>>> import numpy as np
>>> np.set_printoptions(precision=3, suppress=True, linewidth=100)
>>> X = np.loadtxt("w.csv", delimiter=",")
>>> X
array([[ 0.98, -0.14, -1.4 ,  0.56,  1.96, -2.24, -2.24, -2.8 , -0.42, -2.94,  0.  , -0.14, -3.22,
        -0.98,  0.7 ,  1.68],
       [ 0.42, -0.06, -0.6 ,  0.24,  0.84, -0.96, -0.96, -1.2 , -0.18, -1.26,  0.  , -0.06, -1.38,
        -0.42,  0.3 ,  0.72],
       [ 0.7 , -0.1 , -1.  ,  0.4 ,  1.4 , -1.6 , -1.6 , -2.  , -0.3 , -2.1 ,  0.  , -0.1 , -2.3 ,
        -0.7 ,  0.5 ,  1.2 ],
       [ 0.  ,  0.  ,  0.  ,  0.  ,  0.  ,  0.  ,  0.  ,  0.  ,  0.  ,  0.  ,  0.  ,  0.  ,  0.  ,
         0.  ,  0.  ,  0.  ],
       [ 1.47, -0.21, -2.1 ,  0.84,  2.94, -3.36, -3.36, -4.2 , -0.63, -4.41,  0.  , -0.21, -4.83,
        -1.47,  1.05,  2.52]])
>>> rank = np.linalg.matrix_rank(X)
>>> rank
np.int64(1)
>>> ns = np.linalg.svd(X)[2][rank:].T
>>> [int(np.linalg.matrix_rank(np.delete(X, i, axis=0))) for i in range(5)]
[1, 1, 1, 1, 1]
>>> np.linalg.matrix_rank(X.T @ X), np.linalg.matrix_rank(X @ X.T)
(np.int64(1), np.int64(1))
>>> ns.shape
(16, 15)
>>> [int(np.linalg.matrix_rank(X[:, :j + 1])) for j in range(16)]
[1, 1, 1, 1, 1, 1, 1, 1, 1, 1, 1, 1, 1, 1, 1, 1]
>>> np.abs(np.diag(np.linalg.qr(X)[1])) > 1e-9
array([ True, False, False, False, False])
>>> np.allclose(X[:-1].T @ np.linalg.lstsq(X[:-1].T, X[-1])[0], X[-1])
True
>>> rng = np.random.default_rng(864)
>>> out = X + rng.integers(-2, 3, (5, 1)) @ rng.integers(-2, 3, (1, 16))
>>> out
array([[-0.02,  1.86,  0.6 , -0.44,  1.96, -3.24, -2.24, -0.8 ,  0.58, -0.94, -1.  ,  1.86, -1.22,
        -1.98,  1.7 ,  0.68],
       [ 1.42, -2.06, -2.6 ,  1.24,  0.84,  0.04, -0.96, -3.2 , -1.18, -3.26,  1.  , -2.06, -3.38,
         0.58, -0.7 ,  1.72],
       [-1.3 ,  3.9 ,  3.  , -1.6 ,  1.4 , -3.6 , -1.6 ,  2.  ,  1.7 ,  1.9 , -2.  ,  3.9 ,  1.7 ,
        -2.7 ,  2.5 , -0.8 ],
       [ 0.  ,  0.  ,  0.  ,  0.  ,  0.  ,  0.  ,  0.  ,  0.  ,  0.  ,  0.  ,  0.  ,  0.  ,  0.  ,
         0.  ,  0.  ,  0.  ],
       [ 1.47, -0.21, -2.1 ,  0.84,  2.94, -3.36, -3.36, -4.2 , -0.63, -4.41,  0.  , -0.21, -4.83,
        -1.47,  1.05,  2.52]])
>>> np.linalg.matrix_rank(out - X, tol=1e-8)
np.int64(1)
>>> W0 = np.loadtxt("a.csv", delimiter=",")
>>> W0
array([[ 0.944,  1.949, -0.984, -1.067, -1.191,  1.894,  2.035, -1.013,  1.881,  0.048, -1.984,
         1.919,  1.046,  1.108],
       [ 0.921,  1.98 , -0.965, -1.079, -1.239,  1.854,  1.864, -1.083,  1.974, -0.095, -1.91 ,
         2.058,  1.06 ,  0.978],
       [ 1.045,  1.776, -0.813, -1.215, -1.074,  2.085,  1.961, -0.702,  2.025, -0.089, -2.047,
         2.053,  1.117,  1.056],
       [ 1.006,  2.01 , -0.982, -0.815, -0.843,  2.098,  2.185, -0.907,  2.014, -0.057, -1.899,
         1.877,  1.128,  1.091],
       [ 1.079,  2.018, -0.736, -1.013, -1.074,  2.011,  2.075, -0.972,  1.967,  0.056, -1.978,
         2.101,  0.932,  0.959],
       [ 0.766,  2.113, -1.051, -0.947, -0.946,  1.845,  2.202, -0.901,  2.029, -0.056, -1.902,
         1.949,  0.859,  0.958],
       [ 0.112, -1.148, -0.046,  0.856, -0.935, -1.023, -0.956,  2.039,  0.183,  1.078, -0.096,
         1.023,  0.904, -2.042],
       [ 0.083, -0.912, -0.222,  0.826, -0.996, -0.974, -0.765,  1.998, -0.078,  1.033,  0.062,
         0.843,  1.027, -1.973],
       [-0.112, -0.901, -0.01 ,  0.997, -0.839, -1.135, -0.845,  1.912, -0.155,  1.   ,  0.113,
         0.873,  1.067, -2.102],
       [-0.028, -1.055, -0.02 ,  0.999, -0.95 , -0.981, -0.932,  1.94 , -0.093,  1.05 , -0.029,
         1.009,  1.004, -2.224],
       [ 0.003, -1.045,  0.063,  1.239, -1.1  , -1.03 , -0.944,  1.994,  0.238,  1.037,  0.006,
         1.047,  0.938, -2.019],
       [-0.028, -1.116, -0.037,  1.081, -1.118, -1.018, -1.105,  1.919, -0.205,  0.865,  0.001,
         0.97 ,  0.945, -2.018],
       [-1.048, -1.096,  2.022, -0.859,  1.926,  1.045, -1.014, -0.771, -1.975,  1.08 , -0.901,
        -0.123, -1.983,  0.95 ],
       [-1.035, -0.971,  1.962, -0.945,  1.916,  1.238, -1.038, -1.   , -2.1  ,  0.996, -1.025,
        -0.085, -2.036,  1.016],
       [-0.9  , -1.026,  2.075, -1.052,  1.934,  0.932, -0.971, -0.957, -1.99 ,  1.084, -0.987,
        -0.029, -1.995,  0.919],
       [-1.07 , -0.819,  2.257, -0.884,  1.985,  0.936, -0.755, -0.953, -2.007,  0.979, -1.145,
         0.124, -2.023,  0.907],
       [-1.135, -0.963,  1.956, -0.796,  2.079,  1.076, -1.011, -0.917, -2.213,  1.187, -1.104,
         0.131, -2.01 ,  1.016],
       [-0.879, -1.097,  1.917, -0.975,  2.003,  0.949, -0.96 , -1.269, -1.927,  1.125, -1.009,
         0.073, -1.971,  1.049]])
>>> theta = np.radians(72)
>>> R = np.eye(14)
>>> R[7, 7] = R[10, 10] = np.cos(theta)
>>> R[7, 10], R[10, 7] = -np.sin(theta), np.sin(theta)
>>> out = W0 @ R.T
>>> np.abs(out - W0).max(axis=0)
array([0.   , 0.   , 0.   , 0.   , 0.   , 0.   , 0.   , 2.587, 0.   , 0.   , 2.006, 0.   , 0.   ,
       0.   ])
